$ python3 -q
>>> import numpy as np
>>> np.set_printoptions(precision=2, suppress=True, linewidth=160)
>>> E = np.array([[-2, -8, 4], [-1, -4, 2], [2, 8, -4], [-2, -8, 4], [2, 8, -4]])
>>> gram = E.T @ E
>>> print(np.allclose(gram, gram.T))
True
>>> print(np.round(np.linalg.svd(E, compute_uv=False) ** 2, 2) + 0)
[357.   0.   0.]
>>> print(np.linalg.matrix_rank(gram))
1
>>> print((E @ E.T).shape)
(5, 5)
>>> print(np.trace(gram), (E ** 2).sum())
357 357
>>> print(np.round(np.linalg.eigvalsh(gram)[::-1], 2) + 0)
[357.   0.   0.]
>>> mat = np.abs(np.array([[6, -9, 2, 4, -9, 3, 4, 3],
...     [6, 2, -7, 3, 3, 5, -3, -1],
...     [8, -3, 2, 5, 0, -6, -5, 0],
...     [-2, 2, 9, 4, 4, 5, 1, -1],
...     [-2, -7, -8, -2, 2, -9, -9, 6],
...     [-7, -7, 0, 9, -4, -1, 7, 0],
...     [-7, 1, -4, -2, -4, 2, -4, -7],
...     [8, -4, 7, 1, -5, -3, -3, 8]])) + np.eye(8)
>>> mat = mat / mat.sum(axis=1, keepdims=True)
>>> print(mat)
[[0.17 0.22 0.05 0.1  0.22 0.07 0.1  0.07]
 [0.19 0.1  0.23 0.1  0.1  0.16 0.1  0.03]
 [0.27 0.1  0.1  0.17 0.   0.2  0.17 0.  ]
 [0.07 0.07 0.31 0.17 0.14 0.17 0.03 0.03]
 [0.04 0.15 0.17 0.04 0.07 0.2  0.2  0.13]
 [0.19 0.19 0.   0.25 0.11 0.06 0.19 0.  ]
 [0.22 0.03 0.12 0.06 0.12 0.06 0.16 0.22]
 [0.2  0.1  0.17 0.03 0.12 0.07 0.07 0.23]]
>>> u = np.array([0, 0])
>>> print(np.cross(mat[5, :3], mat[1, :3]))
[ 0.04 -0.04 -0.02]
>>> print(np.polyval(u, mat[5]))
[0. 0. 0. 0. 0. 0. 0. 0.]
>>> print(mat.ravel(order="F"))
[0.17 0.19 0.27 0.07 0.04 0.19 0.22 0.2  0.22 0.1  0.1  0.07 0.15 0.19 0.03 0.1  0.05 0.23 0.1  0.31 0.17 0.   0.12 0.17 0.1  0.1  0.17 0.17 0.04 0.25 0.06
 0.03 0.22 0.1  0.   0.14 0.07 0.11 0.12 0.12 0.07 0.16 0.2  0.17 0.2  0.06 0.06 0.07 0.1  0.1  0.17 0.03 0.2  0.19 0.16 0.07 0.07 0.03 0.   0.03 0.13 0.
 0.22 0.23]
>>> print(mat.reshape(-1, 2))
[[0.17 0.22]
 [0.05 0.1 ]
 [0.22 0.07]
 [0.1  0.07]
 [0.19 0.1 ]
 [0.23 0.1 ]
 [0.1  0.16]
 [0.1  0.03]
 [0.27 0.1 ]
 [0.1  0.17]
 [0.   0.2 ]
 [0.17 0.  ]
 [0.07 0.07]
 [0.31 0.17]
 [0.14 0.17]
 [0.03 0.03]
 [0.04 0.15]
 [0.17 0.04]
 [0.07 0.2 ]
 [0.2  0.13]
 [0.19 0.19]
 [0.   0.25]
 [0.11 0.06]
 [0.19 0.  ]
 [0.22 0.03]
 [0.12 0.06]
 [0.12 0.06]
 [0.16 0.22]
 [0.2  0.1 ]
 [0.17 0.03]
 [0.12 0.07]
 [0.07 0.23]]
>>> blk = mat.reshape(8, 2, -1)
>>> print(np.einsum("ihd,jhd->hij", blk, blk).shape)
(2, 8, 8)
>>> print(blk.transpose(1, 0, 2))
[[[0.17 0.22 0.05 0.1 ]
  [0.19 0.1  0.23 0.1 ]
  [0.27 0.1  0.1  0.17]
  [0.07 0.07 0.31 0.17]
  [0.04 0.15 0.17 0.04]
  [0.19 0.19 0.   0.25]
  [0.22 0.03 0.12 0.06]
  [0.2  0.1  0.17 0.03]]

 [[0.22 0.07 0.1  0.07]
  [0.1  0.16 0.1  0.03]
  [0.   0.2  0.17 0.  ]
  [0.14 0.17 0.03 0.03]
  [0.07 0.2  0.2  0.13]
  [0.11 0.06 0.19 0.  ]
  [0.12 0.06 0.16 0.22]
  [0.12 0.07 0.07 0.23]]]
>>> rng = np.random.default_rng(65894)
>>> z = rng.permutation(8)
>>> M2 = mat[:, z] * rng.choice([-1, 1], 8)
>>> print(M2)
[[-0.07  0.07 -0.22 -0.1  -0.05  0.22  0.17  0.1 ]
 [-0.16  0.03 -0.1  -0.1  -0.23  0.1   0.19  0.1 ]
 [-0.2   0.   -0.   -0.17 -0.1   0.1   0.27  0.17]
 [-0.17  0.03 -0.14 -0.03 -0.31  0.07  0.07  0.17]
 [-0.2   0.13 -0.07 -0.2  -0.17  0.15  0.04  0.04]
 [-0.06  0.   -0.11 -0.19 -0.    0.19  0.19  0.25]
 [-0.06  0.22 -0.12 -0.16 -0.12  0.03  0.22  0.06]
 [-0.07  0.23 -0.12 -0.07 -0.17  0.1   0.2   0.03]]
>>> U, _, Vt = np.linalg.svd(mat.T @ M2)
>>> print(np.round(U @ Vt, 2) + 0)
[[ 0.  0.  0.  0.  0.  0.  1.  0.]
 [ 0.  0.  0.  0.  0.  1.  0.  0.]
 [ 0.  0.  0.  0. -1.  0.  0.  0.]
 [ 0.  0.  0.  0.  0.  0.  0.  1.]
 [ 0.  0. -1.  0.  0.  0.  0.  0.]
 [-1.  0.  0.  0.  0.  0.  0.  0.]
 [ 0.  0.  0. -1.  0.  0.  0.  0.]
 [ 0.  1.  0.  0.  0.  0.  0.  0.]]
>>> print(np.round(np.linalg.lstsq(mat, M2)[0], 2) + 0)
[[ 0.  0.  0.  0.  0.  0.  1.  0.]
 [ 0.  0.  0.  0.  0.  1.  0.  0.]
 [ 0.  0.  0.  0. -1.  0.  0.  0.]
 [ 0.  0.  0.  0.  0.  0.  0.  1.]
 [ 0.  0. -1.  0.  0.  0.  0.  0.]
 [-1.  0.  0.  0.  0.  0.  0.  0.]
 [ 0.  0.  0. -1.  0.  0.  0.  0.]
 [ 0.  1.  0.  0.  0.  0.  0.  0.]]
>>> print(z)
[5 7 4 6 2 1 0 3]
>>> feats = np.load("run19.npy")
>>> print(feats)
[[ 1.  0.  0.  0.  0.  0.  0.]
 [ 0. -2. -2.  1. -2. -2.  0.]
 [ 0.  0.  1. -1.  1. -1.  1.]
 [ 0. -1.  0.  2.  0. -1. -2.]
 [ 0.  2. -2.  0. -1.  0.  1.]
 [ 0. -1. -2.  1. -1.  2.  2.]
 [ 0.  1.  2. -1. -1. -2. -2.]]
>>> gram = feats.T @ feats
>>> print((feats @ feats.T).shape)
(7, 7)
>>> print(gram)
[[ 1.  0.  0.  0.  0.  0.  0.]
 [ 0. 11.  4. -6.  2.  1.  0.]
 [ 0.  4. 17. -7.  7. -5. -9.]
 [ 0. -6. -7.  8. -3.  1. -1.]
 [ 0.  2.  7. -3.  8.  3.  0.]
 [ 0.  1. -5.  1.  3. 14.  9.]
 [ 0.  0. -9. -1.  0.  9. 14.]]
>>> print(np.allclose(gram, gram.T))
True
>>> M2 = feats[0, 0] * feats[1:] - np.outer(feats[1:, 0], feats[0])
>>> print(M2)
[[ 0. -2. -2.  1. -2. -2.  0.]
 [ 0.  0.  1. -1.  1. -1.  1.]
 [ 0. -1.  0.  2.  0. -1. -2.]
 [ 0.  2. -2.  0. -1.  0.  1.]
 [ 0. -1. -2.  1. -1.  2.  2.]
 [ 0.  1.  2. -1. -1. -2. -2.]]
>>> print(np.flatnonzero(~M2.round(6).any(axis=1)))
[]
>>> print(np.linalg.matrix_rank(M2), np.linalg.matrix_rank(feats))
6 7
>>> def softmax(z):
...     e = np.exp(z - z.max(axis=-1, keepdims=True))
...     return e / e.sum(axis=-1, keepdims=True)
... 
>>> print(softmax(M2[0]))
[0.19 0.03 0.03 0.52 0.03 0.03 0.19]
>>> print(softmax(M2).sum(axis=1))
[1. 1. 1. 1. 1. 1.]
>>> print(softmax(M2[0] + 2))
[0.19 0.03 0.03 0.52 0.03 0.03 0.19]
>>> scores = M2 @ M2.T / np.sqrt(7)
>>> print(softmax(scores)[0] @ M2)
[ 0.   -1.96 -1.96  1.01 -1.95 -1.94 -0.01]
>>> print(np.round(softmax(scores), 2) + 0)
[[0.97 0.   0.02 0.   0.01 0.  ]
 [0.03 0.66 0.03 0.05 0.02 0.21]
 [0.17 0.01 0.76 0.   0.01 0.05]
 [0.04 0.01 0.   0.82 0.12 0.01]
 [0.02 0.   0.   0.02 0.95 0.  ]
 [0.   0.01 0.01 0.   0.   0.98]]
>>> print(softmax(scores).round(6).argmax(axis=1))
[0 1 2 3 4 5]
>>> z = rng.permutation(7)
>>> print(z)
[2 6 4 0 3 1 5]
>>> M2 = feats[z][:, z]
>>> print(round(float(np.linalg.det(M2)), 2), round(np.linalg.det(feats[z]), 2))
-146.0 146.0
>>> print(np.sort(np.abs(np.linalg.eigvals(M2))))
[1.   1.25 1.25 3.02 3.09 3.09 3.25]
>>> print(np.diag(M2))
[ 1. -2. -1.  1.  2. -2.  2.]
>>> m1 = np.load("sample3.npy")
>>> print(m1)
[[ 0  7  0 55  0]
 [ 6  0  0  0  0]
 [ 0  0 17 39 15]
 [ 0  5  0 55  0]
 [ 8 22  0 35  0]
 [ 6  0  7  0  0]
 [ 0  0  0  6  0]
 [ 0  0  0 22  0]
 [38 51 10 22 47]
 [ 0  0  0  0  0]
 [39 39 20  0 23]
 [ 0  0  0  4  0]
 [12  0 37  0  9]
 [ 0  8  0 55  7]
 [ 0  0  0 15  0]
 [32 36 19  1 35]
 [39 46 21  3 47]
 [10  3 28  0 19]
 [ 0  0  0 27  0]
 [ 5  0 49  0 31]
 [12 13  0  0  0]
 [20 29  0 18  0]]
>>> gram = np.cov(m1, rowvar=False)
>>> print(m1.std(axis=0))
[13.68 16.69 13.86 19.47 15.64]
>>> print(np.argsort(-m1.std(axis=0).round(6), kind="stable"))
[3 1 4 2 0]
>>> print(np.median(m1, axis=0))
[5.5 1.5 0.  5.  0. ]
>>> print(np.linalg.eigvalsh(gram)[::-1])
[743.82 383.62 182.06  29.02   3.73]
>>> x0 = np.array([0, -3, -2, 1, -2])
>>> y = m1 @ x0
>>> print(np.round(np.linalg.pinv(m1) @ m1, 2) + 0)
[[1. 0. 0. 0. 0.]
 [0. 1. 0. 0. 0.]
 [0. 0. 1. 0. 0.]
 [0. 0. 0. 1. 0.]
 [0. 0. 0. 0. 1.]]
>>> print(np.round(np.linalg.lstsq(m1, y)[0], 2) + 0)
[ 0. -3. -2.  1. -2.]
>>> y = y + 0.3 * rng.normal(size=22)
>>> print(y)
[  33.89   -0.52  -24.96   40.47  -31.31  -13.12    5.59   22.37 -245.21   -0.44 -202.49    4.2   -92.01   17.02   15.24 -215.01 -270.94 -103.07   27.14
 -159.91  -39.    -69.14]
>>> c, *_ = np.linalg.lstsq(m1, y)
>>> print(c)
[ 0.04 -3.03 -2.    1.   -2.  ]
>>> print(np.round(m1.T @ (y - m1 @ c), 2) + 0)
[0. 0. 0. 0. 0.]
>>> K = np.load("arr.npy")
>>> print(K)
[[  1.31  -0.07  -0.83  -0.93   0.26   0.01  -0.09]
 [ -0.34  -0.29  -3.88  -5.39  -2.77  -1.37   0.42]
 [ -3.49  -0.11  -3.61  -0.21  -1.97  -0.78   1.54]
 [  1.39   0.64  -1.39  -3.57   1.73   1.59  -1.61]
 [  0.     0.18  -1.45   1.23   1.81   0.33   0.32]
 [ -0.76  -0.23   0.23 -11.07   1.5   -2.75  -1.39]
 [ -0.58   0.57  -1.89  -0.05  -2.46  -0.59   1.16]
 [ -1.14  -0.27   0.49   1.6    1.5    0.07   0.29]
 [  0.05   0.3    2.22  -4.2    0.07  -0.7    1.35]
 [  0.08  -0.3    2.78   8.25   1.02  -0.18  -0.8 ]
 [ -0.39   0.78   0.34  -4.74   0.29  -0.68  -1.56]
 [ -2.24   0.12  11.48   3.68  -2.21  -0.62  -0.57]
 [  0.05   0.22   4.75   3.25   3.87  -0.42   0.38]
 [  2.15   0.58   2.93   5.46  -2.02   0.14  -1.25]
 [ -0.41   0.09  -3.1   -2.15  -0.21   0.26   0.22]
 [  0.07  -0.84   2.05  -3.45  -2.61   0.93  -0.07]]
>>> C = K[[5, 0]].astype(float)
>>> for _ in range(4):
...     z = np.linalg.norm(K[:, None] - C, axis=-1).argmin(axis=1)
...     C = np.array([K[z == j].mean(axis=0) for j in range(2)])
... 
>>> print(z)
[1 1 1 1 1 0 1 1 1 1 1 1 1 1 1 1]
>>> print(C)
[[ -0.76  -0.23   0.23 -11.07   1.5   -2.75  -1.39]
 [ -0.23   0.11   0.73  -0.08  -0.25  -0.13  -0.02]]
>>> x0 = np.array([-1, 2, 2, -3, -3, 1, 0])
>>> y = K @ x0
>>> print(np.round(np.linalg.pinv(K) @ K, 2) + 0)
[[1. 0. 0. 0. 0. 0. 0.]
 [0. 1. 0. 0. 0. 0. 0.]
 [0. 0. 1. 0. 0. 0. 0.]
 [0. 0. 0. 1. 0. 0. 0.]
 [0. 0. 0. 0. 1. 0. 0.]
 [0. 0. 0. 0. 0. 1. 0.]
 [0. 0. 0. 0. 0. 0. 1.]]
>>> try:
...     np.linalg.solve(K, y)
... except np.linalg.LinAlgError as e:
...     print("failed:", e)
... 
failed: Last 2 dimensions of the array must be square
>>> y = y + 0.05 * rng.normal(size=16)
>>> print(y)
[ -1.06  15.09   1.85   4.21 -11.3   26.73   4.9   -7.64  16.7  -23.08  15.29  20.45 -11.83  -5.29   1.72  21.49]
>>> c, *_ = np.linalg.lstsq(K, y)
>>> print(round(np.linalg.norm(y - K @ c), 2))
0.09
>>> M = np.load("mat.npy")
>>> print(M)
[[ 0.27 -0.64 -0.63  0.22  0.52]
 [-0.64 -1.39 -0.64 -0.22  0.28]
 [-0.63 -0.64  1.01  0.9   0.64]
 [ 0.22 -0.22  0.9  -0.47  0.58]
 [ 0.52  0.28  0.64  0.58  0.58]]
>>> blk = np.stack([M, -3 * M, M[::-1]])
>>> print(np.round(np.linalg.det(blk), 2) + 0)
[0. 0. 0.]
>>> print(np.linalg.matrix_rank(blk.reshape(3, -1)))
2
>>> print(np.linalg.matrix_rank(blk))
[4 4 4]
>>> print(blk.shape)
(3, 5, 5)
>>> print((blk @ M.T).shape)
(3, 5, 5)
>>> print(np.linalg.norm(blk, axis=(1, 2)))
[3.16 9.49 3.16]
>>> O, _ = np.linalg.qr(np.array([[0.8], [-1.1], [0.2], [-0.2]]))
>>> X = O @ O.T
>>> print(X)
[[ 0.33 -0.46  0.08 -0.08]
 [-0.46  0.63 -0.11  0.11]
 [ 0.08 -0.11  0.02 -0.02]
 [-0.08  0.11 -0.02  0.02]]
>>> W1 = np.array([[0, 3], [-3, 3], [1, -3], [-1, 2]])
>>> c = np.array([-3, 3])
>>> hid = np.maximum(X @ W1 + c, 0)
>>> print((hid > 0).astype(int))
[[0 1]
 [0 1]
 [0 1]
 [0 1]]
>>> C = np.array([[1, 2], [-3, -1]])
>>> print(W1 @ C)
[[ -9  -3]
 [-12  -9]
 [ 10   5]
 [ -7  -4]]
>>> ang = np.radians(90)
>>> Rm = np.eye(4)
>>> Rm[1, 1] = Rm[0, 0] = np.cos(ang)
>>> Rm[1, 0], Rm[0, 1] = -np.sin(ang), np.sin(ang)
>>> print(Rm.round(2) + 0)
[[ 0.  1.  0.  0.]
 [-1.  0.  0.  0.]
 [ 0.  0.  1.  0.]
 [ 0.  0.  0.  1.]]
>>> M2 = X @ Rm.T
>>> print(round(float(np.linalg.det(Rm)), 2), np.trace(Rm))
1.0 2.0
>>> print(np.allclose(np.linalg.norm(X, axis=1), np.linalg.norm(M2, axis=1)))
True
>>> print(M2)
[[-0.46 -0.33  0.08 -0.08]
 [ 0.63  0.46 -0.11  0.11]
 [-0.11 -0.08  0.02 -0.02]
 [ 0.11  0.08 -0.02  0.02]]
>>> print(np.round(np.linalg.svd(X, compute_uv=False), 2) + 0, np.round(np.linalg.svd(M2, compute_uv=False), 2) + 0)
[1. 0. 0. 0.] [1. 0. 0. 0.]
>>> print(np.abs(M2 - X).max(axis=0))
[1.08 0.17 0.   0.  ]
>>> w, evecs = np.linalg.eigvalsh(X)
Traceback (most recent call last):
  File "<python-input-112>", line 1, in <module>
    w, evecs = np.linalg.eigvalsh(X)
    ^^^^^^^^
ValueError: too many values to unpack (expected 2)
>>> w, evecs = np.linalg.eigh(X)
>>> print(np.linalg.eigvalsh(X + 4 * np.eye(4)))
[4. 4. 4. 5.]
>>> print(np.unique(w.round(6) + 0, return_counts=True)[1])
[3 1]
>>> print((w > 1e-8).sum(), (w < -1e-8).sum())
1 0
>>> print(w.round(2) + 0)
[0. 0. 0. 1.]
>>> print(w.sum(), round(np.trace(X), 2))
1.0 1.0
>>> print(np.round(evecs.T @ evecs, 2) + 0)
[[1. 0. 0. 0.]
 [0. 1. 0. 0.]
 [0. 0. 1. 0.]
 [0. 0. 0. 1.]]
>>> print(evecs @ np.diag(w) @ evecs.T)
[[ 0.33 -0.46  0.08 -0.08]
 [-0.46  0.63 -0.11  0.11]
 [ 0.08 -0.11  0.02 -0.02]
 [-0.08  0.11 -0.02  0.02]]
>>> print(np.round(np.linalg.svd(X, compute_uv=False), 2) + 0)
[1. 0. 0. 0.]
>>> M2 = np.array([[1.1, 0.4, 1.7, -0.4],
...     [1.1, -1.1, 2.0, -1.4],
...     [-0.9, 1.8, -1.2, -2.2],
...     [0.3, 0.2, -0.6, 1.3],
...     [-0.2, 1.5, 2.1, -1.6]])
>>> C = np.array([[0.6, 0.6, 1.6, 0.5, 0.1, 0.2, -0.2],
...     [1.3, 1.4, 0.7, 0.0, 0.6, 0.2, -0.6],
...     [0.3, -1.5, 1.2, -0.9, -0.8, 2.7, 1.1],
...     [0.1, 1.2, -0.6, -0.4, -0.3, -0.7, 0.2]])
>>> data = M2 @ C
>>> print(data)
[[ 1.65 -1.81  4.32 -0.82 -0.89  5.17  1.33]
 [-0.31 -5.56  4.23 -0.69 -1.73  6.38  2.36]
 [ 1.22  1.14 -0.3   1.51  2.61 -1.52 -2.66]
 [ 0.39  2.92 -0.88  0.17  0.24 -2.43 -0.58]
 [ 2.3  -3.09  4.21 -1.35 -0.32  7.05  1.13]]
>>> gram = data.T @ data
>>> print(np.linalg.matrix_rank(gram))
4
>>> print(np.round(np.linalg.svd(data, compute_uv=False) ** 2, 2) + 0)
[246.15  20.41   7.85   1.46   0.  ]
>>> print((data @ data.T).shape)
(5, 5)
>>> print(np.allclose(gram, gram.T))
True
>>> print(np.round(np.linalg.eigvalsh(gram)[::-1], 2) + 0)
[246.15  20.41   7.85   1.46   0.     0.     0.  ]
>>> U, sig, Vt = np.linalg.svd(data)
>>> print(np.argmax(sig[:-1] / (sig[1:] + 1e-6)) + 1)
4
>>> M2 = U[:, :4] @ np.diag(sig[:4]) @ Vt[:4]
>>> print(np.linalg.matrix_rank(data, rtol=0.05))
4
>>> print(np.linalg.matrix_rank(M2))
4
>>> print(np.round(np.linalg.norm(data - M2, 2), 2), round(sig[4], 2))
0.0 0.0
>>> print(np.round(softmax(data[1]), 2) + 0)
[0.   0.   0.1  0.   0.   0.88 0.02]
>>> print(np.round(softmax(data[1] + 4), 2) + 0)
[0.   0.   0.1  0.   0.   0.88 0.02]
>>> print(np.round(softmax(10 * data[1]), 2) + 0)
[0. 0. 0. 0. 0. 1. 0.]
>>> scores = data @ data.T / np.sqrt(7)
>>> print(np.round(softmax(scores), 2) + 0)
[[0.01 0.42 0.   0.   0.58]
 [0.   1.   0.   0.   0.  ]
 [0.   0.   0.99 0.01 0.  ]
 [0.   0.   0.11 0.89 0.  ]
 [0.   0.31 0.   0.   0.68]]
>>> print(softmax(scores)[1] @ data)
[-0.3  -5.55  4.23 -0.69 -1.73  6.38  2.36]
